% ipython --no-banner

In [1]: import numpy as np

In [2]: from numpy import linalg as LA

In [3]: np.set_printoptions(precision=4, suppress=True, linewidth=200, legacy="1.25")

In [4]: rnd = lambda a: np.round(a, 4) + 0

In [5]: X = np.loadtxt("out6.csv", delimiter=",")

In [6]: X
Out[6]: 
array([[ -6.5231,   3.0518,  83.8605],
       [ -6.4018,   2.9741,  83.3492],
       [  4.6054,  -3.8423,  23.7312],
       [  4.9175,  -3.9816,  19.1714],
       [  5.0195,  -3.9962,  16.0625],
       [  4.9692,  -3.8848,  12.1495],
       [  4.7546,  -3.6744,   9.3186],
       [  4.2994,  -3.2877,   6.462 ],
       [  2.2843,  -1.7196,   1.6755],
       [  2.2267,  -1.676 ,   1.605 ],
       [ -3.237 ,   2.4484,  -0.5572],
       [ -4.6955,   3.6218,  -1.2116],
       [ -4.999 ,   3.9215,  -2.0129],
       [  1.9737,  -0.1527, -21.0995]])

In [7]: x0 = np.array([2, 4, 2])

In [8]: y = X @ x0

In [9]: rnd(LA.lstsq(X, y)[0])
Out[9]: array([2., 4., 2.])

In [10]: rnd(LA.pinv(X) @ X)
Out[10]: 
array([[1., 0., 0.],
       [0., 1., 0.],
       [0., 0., 1.]])

In [11]: rng = np.random.default_rng(32)

In [12]: y = y + 0.3 * rng.normal(size=14)

In [13]: rnd(y)
Out[13]: array([167.1547, 166.0166,  41.2963,  32.4472,  25.9839,  18.1494,  13.9524,   8.515 ,   0.4213,   0.6417,   2.0193,   2.7755,   2.0603, -38.7701])

In [14]: b, *_ = LA.lstsq(X, y)

In [15]: rnd(X.T @ (y - X @ b))
Out[15]: array([0., 0., 0.])

In [16]: rnd(LA.norm(y - X @ b))
Out[16]: 1.1109

In [17]: Uu, sig, VT = LA.svd(X)

In [18]: np.argmax(sig[:-1] / (sig[1:] + 1e-6)) + 1
Out[18]: 2

In [19]: rnd(sig)
Out[19]: array([126.2231,  20.1027,   0.7163])

In [20]: M2 = Uu[:, :2] @ np.diag(sig[:2]) @ VT[:2]

In [21]: LA.matrix_rank(X, rtol=0.05)
Out[21]: 2

In [22]: rnd(LA.norm(X - M2) / LA.norm(X))
Out[22]: 0.0056

In [23]: q, r_ = LA.qr(X)

In [24]: q.shape, r_.shape
Out[24]: ((14, 3), (3, 3))

In [25]: rnd(abs(r_[0, 0])), rnd(LA.norm(X[:, 0]))
Out[25]: (17.0731, 17.0731)

In [26]: rnd(r_)
Out[26]: 
array([[  17.0731,  -11.696 ,  -39.8666],
       [   0.    ,    2.7623, -113.2541],
       [   0.    ,    0.    ,  -38.5379]])

In [27]: rnd(q.T @ q)
Out[27]: 
array([[1., 0., 0.],
       [0., 1., 0.],
       [0., 0., 1.]])

In [28]: rnd(q @ r_)
Out[28]: 
array([[ -6.5231,   3.0518,  83.8605],
       [ -6.4018,   2.9741,  83.3492],
       [  4.6054,  -3.8423,  23.7312],
       [  4.9175,  -3.9816,  19.1714],
       [  5.0195,  -3.9962,  16.0625],
       [  4.9692,  -3.8848,  12.1495],
       [  4.7546,  -3.6744,   9.3186],
       [  4.2994,  -3.2877,   6.462 ],
       [  2.2843,  -1.7196,   1.6755],
       [  2.2267,  -1.676 ,   1.605 ],
       [ -3.237 ,   2.4484,  -0.5572],
       [ -4.6955,   3.6218,  -1.2116],
       [ -4.999 ,   3.9215,  -2.0129],
       [  1.9737,  -0.1527, -21.0995]])

In [29]: rnd(np.abs(np.diag(r_)))
Out[29]: array([17.0731,  2.7623, 38.5379])

In [30]: K = np.load("dump.npy")

In [31]: K
Out[31]: 
array([[ 0,  4,  1],
       [-5, -1, -4],
       [ 4,  8,  5]])

In [32]: Uu, sig, VT = LA.svd(K)

In [33]: vecs = VT[:(sig > 1e-8).sum()]

In [34]: x0 = K[2] + 3 * K[1] + rng.integers(2) * np.eye(3)[0]

In [35]: x0
Out[35]: array([-11.,   5.,  -7.])

In [36]: rnd(vecs.T @ vecs)
Out[36]: 
array([[ 0.6538, -0.1154,  0.4615],
       [-0.1154,  0.9615,  0.1538],
       [ 0.4615,  0.1538,  0.3846]])

In [37]: C2 = K.T @ K

In [38]: np.allclose(C2, C2.T)
Out[38]: True

In [39]: LA.matrix_rank(C2)
Out[39]: 2

In [40]: np.diag(C2)
Out[40]: array([41, 81, 42])

In [41]: rnd(LA.svd(K, compute_uv=False) ** 2)
Out[41]: array([141.5987,  22.4013,   0.    ])

In [42]: Uu, sig, VT = LA.svd(K)

In [43]: np.argmax(sig[:-1] / (sig[1:] + 1e-6)) + 1
Out[43]: 2

In [44]: M2 = Uu[:, :2] @ np.diag(sig[:2]) @ VT[:2]

In [45]: rnd(LA.norm(K - M2) / LA.norm(K))
Out[45]: 0.0

In [46]: rnd(LA.norm(K - M2, 2)), rnd(sig[2])
Out[46]: (0.0, 0.0)

In [47]: LA.matrix_rank(M2)
Out[47]: 2
